$ python3 -q
>>> import numpy as np
>>> np.set_printoptions(precision=1, suppress=True, linewidth=200, sign=" ")
>>> arr, _ = np.linalg.qr(np.array([[-1.5, 1.6, 0.0, -0.7, -0.7],
...     [0.0, 2.3, -1.1, -0.7, 1.1],
...     [-0.5, -1.3, 0.4, 0.2, -0.4],
...     [-0.2, -1.6, 0.4, -1.8, 0.7],
...     [-0.3, 0.0, 0.3, -1.7, -1.3]]))
>>> arr.round(1) + 0
array([[-0.9, -0.2,  0.1,  0.1, -0.3],
       [ 0. , -0.7, -0.6, -0.3,  0.2],
       [-0.3,  0.5, -0.4,  0.3,  0.6],
       [-0.1,  0.5, -0.4, -0.6, -0.4],
       [-0.2,  0. ,  0.4, -0.7,  0.6]])
>>> round(float(np.linalg.det(arr[::-1])), 1)
1.0
>>> np.linalg.eigvals(arr)
array([ 1. +0.j , -0.5+0.8j, -0.5-0.8j, -1. +0.j , -1. -0.j ])
>>> np.round(np.kron(np.eye(2, dtype=int), arr), 1) + 0
array([[-0.9, -0.2,  0.1,  0.1, -0.3,  0. ,  0. ,  0. ,  0. ,  0. ],
       [ 0. , -0.7, -0.6, -0.3,  0.2,  0. ,  0. ,  0. ,  0. ,  0. ],
       [-0.3,  0.5, -0.4,  0.3,  0.6,  0. ,  0. ,  0. ,  0. ,  0. ],
       [-0.1,  0.5, -0.4, -0.6, -0.4,  0. ,  0. ,  0. ,  0. ,  0. ],
       [-0.2,  0. ,  0.4, -0.7,  0.6,  0. ,  0. ,  0. ,  0. ,  0. ],
       [ 0. ,  0. ,  0. ,  0. ,  0. , -0.9, -0.2,  0.1,  0.1, -0.3],
       [ 0. ,  0. ,  0. ,  0. ,  0. ,  0. , -0.7, -0.6, -0.3,  0.2],
       [ 0. ,  0. ,  0. ,  0. ,  0. , -0.3,  0.5, -0.4,  0.3,  0.6],
       [ 0. ,  0. ,  0. ,  0. ,  0. , -0.1,  0.5, -0.4, -0.6, -0.4],
       [ 0. ,  0. ,  0. ,  0. ,  0. , -0.2,  0. ,  0.4, -0.7,  0.6]])
>>> round(np.linalg.det(arr.T), 1)
np.float64(1.0)
>>> x = np.array([1, 1, 0, 2, 0])
>>> np.round(np.linalg.inv(arr), 1) + 0
array([[-0.9,  0. , -0.3, -0.1, -0.2],
       [-0.2, -0.7,  0.5,  0.5,  0. ],
       [ 0.1, -0.6, -0.4, -0.4,  0.4],
       [ 0.1, -0.3,  0.3, -0.6, -0.7],
       [-0.3,  0.2,  0.6, -0.4,  0.6]])
>>> np.abs(np.linalg.eigvals(arr))
array([ 1.,  1.,  1.,  1.,  1.])
>>> np.round(arr.T @ (arr @ x), 1) + 0
array([ 1.,  1.,  0.,  2.,  0.])
>>> np.round(np.linalg.norm(x), 1), np.round(np.linalg.norm(arr @ x), 1)
(np.float64(2.4), np.float64(2.4))
>>> round(float(np.linalg.det(arr)), 1)
1.0
>>> 5 - np.linalg.matrix_rank(arr - np.eye(5), tol=1e-8)
np.int64(1)
>>> blk = np.stack([arr, 3 * arr, arr[::-1]])
>>> np.linalg.det(blk)
array([   1.,  243.,    1.])
>>> np.linalg.matrix_rank(blk.reshape(3, -1))
np.int64(2)
>>> np.linalg.norm(blk, axis=(1, 2))
array([ 2.2,  6.7,  2.2])
>>> np.linalg.matrix_rank(blk)
array([ 5,  5,  5])
>>> blk.shape
(3, 5, 5)
>>> hat = np.triu(np.array([[2, -2, -3, 1, -1],
...     [-3, 0, -3, -2, 0],
...     [0, 1, 2, -1, 3],
...     [2, -2, 2, 2, -1],
...     [2, 2, 3, 0, 1]]), 1) + np.eye(5)
>>> Y = hat @ arr @ np.linalg.inv(hat)
>>> hat @ arr - arr @ hat
array([[ 1. , -1.4, -1.7,  0.2, -4.5],
       [ 1.2, -2.4,  0.2, -1.9,  0.7],
       [-0.4, -1. ,  2.2, -0.7,  3.5],
       [ 0.2, -0.3,  0.7,  1.4,  0.1],
       [ 0. , -0.4, -0.4,  0.7, -2.1]])
>>> data = np.array([[10, 1, 4, -7, 5, -3, 6],
...     [1, 14, -1, -4, 0, 5, 2],
...     [4, -1, 2, -1, 3, -1, 2],
...     [-7, -4, -1, 14, 2, 5, -6],
...     [5, 0, 3, 2, 6, 1, 2],
...     [-3, 5, -1, 5, 1, 5, -2],
...     [6, 2, 2, -6, 2, -2, 4]])
>>> W = np.array([[2, 1, 3, 3, 3],
...     [0, 0, 1, 2, 1],
...     [2, 3, 2, 3, 3],
...     [2, 2, 2, 0, 0],
...     [2, 1, 0, 1, 3],
...     [3, 1, 3, 0, 3],
...     [1, 2, 3, 1, 3]])
>>> beta = np.array([-3, 4, 3, -7, 0])
>>> H = np.maximum(data @ W + beta, 0)
>>> (H > 0).mean(axis=0)
array([ 1. ,  1. ,  1. ,  0.7,  0.9])
>>> np.linalg.matrix_rank(H)
np.int64(5)
>>> (H > 0).astype(int)
array([[ 1,  1,  1,  1,  1],
       [ 1,  1,  1,  1,  1],
       [ 1,  1,  1,  1,  1],
       [ 1,  1,  1,  0,  0],
       [ 1,  1,  1,  1,  1],
       [ 1,  1,  1,  0,  1],
       [ 1,  1,  1,  1,  1]])
>>> H
array([[ 18,  26,  37,  48,  67],
       [  6,   3,  31,  23,  35],
       [ 12,  18,  19,  14,  29],
       [ 22,  17,   1,   0,   0],
       [ 34,  33,  37,  25,  51],
       [ 14,  10,  16,   0,   5],
       [  3,  12,  21,  27,  38]])
>>> cent = np.array([[1, -1], [2, 1], [1, -3], [3, -1], [-2, 3]])
>>> (H @ cent).round(6).argmax(axis=1)
array([ 0,  0,  0,  0,  0,  0,  0])
>>> H @ cent
array([[117,  50],
       [ 42, -14],
       [ 51,  22],
       [ 57,  -8],
       [110,  16],
       [ 40, -37],
       [ 53,  33]])
>>> x = np.array([-2, 3, -4, -5, 5])
>>> y = H @ x
>>> np.linalg.lstsq(H, y)[0]
array([-2.,  3., -4., -5.,  5.])
>>> y
array([-11, -67,  29,   3,  13, -37,   1])
>>> rng = np.random.default_rng(75)
>>> y = y + 0.1 * rng.normal(size=7)
>>> y
array([-11.1, -67. ,  29. ,   3. ,  13.1, -37. ,   1. ])
>>> beta, *_ = np.linalg.lstsq(H, y)
>>> beta.round()
array([-2.,  3., -4., -5.,  5.])
>>> round(float(np.linalg.norm(y - H @ beta)), 1)
0.1
>>> beta
array([-2.,  3., -4., -5.,  5.])
>>> np.linalg.matrix_power(data, 3)
array([[ 5865,  1524,  1935, -6122,  1738, -2299,  3930],
       [ 1524,  4329,    72, -2721,   183,   804,  1452],
       [ 1935,    72,   729, -1650,   762,  -789,  1206],
       [-6122, -2721, -1650,  8109,  -835,  2694, -4472],
       [ 1738,   183,   762,  -835,  1117,  -326,   976],
       [-2299,   804,  -789,  2694,  -326,  1749, -1510],
       [ 3930,  1452,  1206, -4472,   976, -1510,  2724]])
>>> np.round(np.sort(np.abs(np.linalg.eigvals(data))), 1) + 0
array([  0. ,   0. ,   0. ,   0. ,  12.1,  16.5,  26.4])
>>> np.round(np.abs(np.linalg.eigvals(data)).max(), 1)
np.float64(26.4)
>>> data @ data
array([[ 236,   45,   84, -217,   87,  -86,  152],
       [  45,  243,   -9, -105,    3,   69,   54],
       [  84,   -9,   36,  -51,   45,  -30,   48],
       [-217, -105,  -51,  327,   -5,  111, -166],
       [  87,    3,   45,   -5,   79,   -1,   42],
       [ -86,   69,  -30,  111,   -1,   90,  -56],
       [ 152,   54,   48, -166,   42,  -56,  104]])
>>> np.linalg.matrix_rank(data, rtol=0.1)
np.int64(3)
>>> round(np.linalg.norm(data, 2) / np.linalg.norm(data), 1)
np.float64(0.8)
>>> [round(float(x), 1) for x in np.linalg.svd(data, compute_uv=False)[:3]]
[26.4, 16.5, 12.1]
>>> np.argsort(-np.linalg.norm(data, axis=0).round(6), kind="stable")[:3]
array([ 3,  1,  0])
>>> feats = np.loadtxt("m.csv", delimiter=",")
>>> feats.round(1) + 0
array([[ 0. ,  0. ,  0. , -0.2],
       [ 0. ,  0. ,  0. ,  0. ],
       [ 0. ,  0. ,  0. ,  0.1],
       [-0.2,  0. ,  0.1,  1. ]])
>>> # a projection of rank 1
>>> vals, V = np.linalg.eigh(feats)
>>> x = np.array([-3, 1, -4, -3])
>>> round(x @ feats @ x / (x @ x), 1), np.round(vals[0], 1), vals[-1]
(np.float64(0.2), np.float64(-0.0), np.float64(1.0))
>>> np.round(np.linalg.eigvalsh(feats[1:, 1:]), 1) + 0
array([ 0.,  0.,  1.])
>>> np.round(np.abs(feats).sum(axis=1).max(), 1), np.abs(vals).max()
(np.float64(1.2), np.float64(1.0))
>>> U, sv, Vh = np.linalg.svd(feats, full_matrices=False)
>>> np.abs(U[:, 0]).round(6).argmax()
np.int64(3)
>>> np.abs(Vh[0])
array([ 0.2,  0. ,  0.1,  1. ])
>>> round(float(np.sqrt((sv ** 2).sum())), 1), round(np.linalg.norm(feats), 1)
(1.0, np.float64(1.0))
>>> np.round(U.T @ feats @ Vh.T, 1) + 0
array([[ 1.,  0.,  0.,  0.],
       [ 0.,  0.,  0.,  0.],
       [ 0.,  0.,  0.,  0.],
       [ 0.,  0.,  0.,  0.]])
>>> np.round(U.T @ U, 1) + 0
array([[ 1.,  0.,  0.,  0.],
       [ 0.,  1.,  0.,  0.],
       [ 0.,  0.,  1.,  0.],
       [ 0.,  0.,  0.,  1.]])
>>> np.allclose(U * sv @ Vh, feats)
True
>>> m1 = np.loadtxt("dump.csv", delimiter=",")
>>> m1
array([[ 0.8, -0.3, -0.2, -0.4, -0.3],
       [-0.3,  0.6, -0.3, -0.6, -0.4],
       [-0.2, -0.3,  0.8, -0.4, -0.3],
       [-0.4, -0.6, -0.4,  0.2, -0.6],
       [-0.3, -0.4, -0.3, -0.6,  0.6]])
>>> z = rng.permutation(5)
>>> z
array([ 4,  1,  3,  0,  2])
>>> Y = m1[z][:, z]
>>> round(float(np.linalg.det(Y)), 1), round(float(np.linalg.det(m1[z])), 1)
(-1.0, 1.0)
>>> np.sort(np.abs(np.linalg.eigvals(Y)))
array([ 1.,  1.,  1.,  1.,  1.])
>>> np.trace(Y)
np.float64(3.0)
>>> np.diag(Y)
array([ 0.6,  0.6,  0.2,  0.8,  0.8])
>>> np.allclose(data[:-1].T @ np.linalg.lstsq(data[:-1].T, data[-1])[0], data[-1])
True
>>> round(float(np.trace(np.linalg.pinv(data) @ data)), 1)
3.0
>>> vals, V = np.linalg.eigh(m1)
>>> np.linalg.eigvalsh(m1 @ m1)
array([ 1.,  1.,  1.,  1.,  1.])
>>> vals
array([-1.,  1.,  1.,  1.,  1.])
>>> np.linalg.svd(m1, compute_uv=False)
array([ 1.,  1.,  1.,  1.,  1.])
>>> np.round(V.T @ m1 @ V, 1) + 0
array([[-1.,  0.,  0.,  0.,  0.],
       [ 0.,  1.,  0.,  0.,  0.],
       [ 0.,  0.,  1.,  0.,  0.],
       [ 0.,  0.,  0.,  1.,  0.],
       [ 0.,  0.,  0.,  0.,  1.]])
>>> V @ np.diag(vals) @ V.T
array([[ 0.8, -0.3, -0.2, -0.4, -0.3],
       [-0.3,  0.6, -0.3, -0.6, -0.4],
       [-0.2, -0.3,  0.8, -0.4, -0.3],
       [-0.4, -0.6, -0.4,  0.2, -0.6],
       [-0.3, -0.4, -0.3, -0.6,  0.6]])
>>> np.unique(vals.round(6) + 0, return_counts=True)[1]
array([ 1,  4])
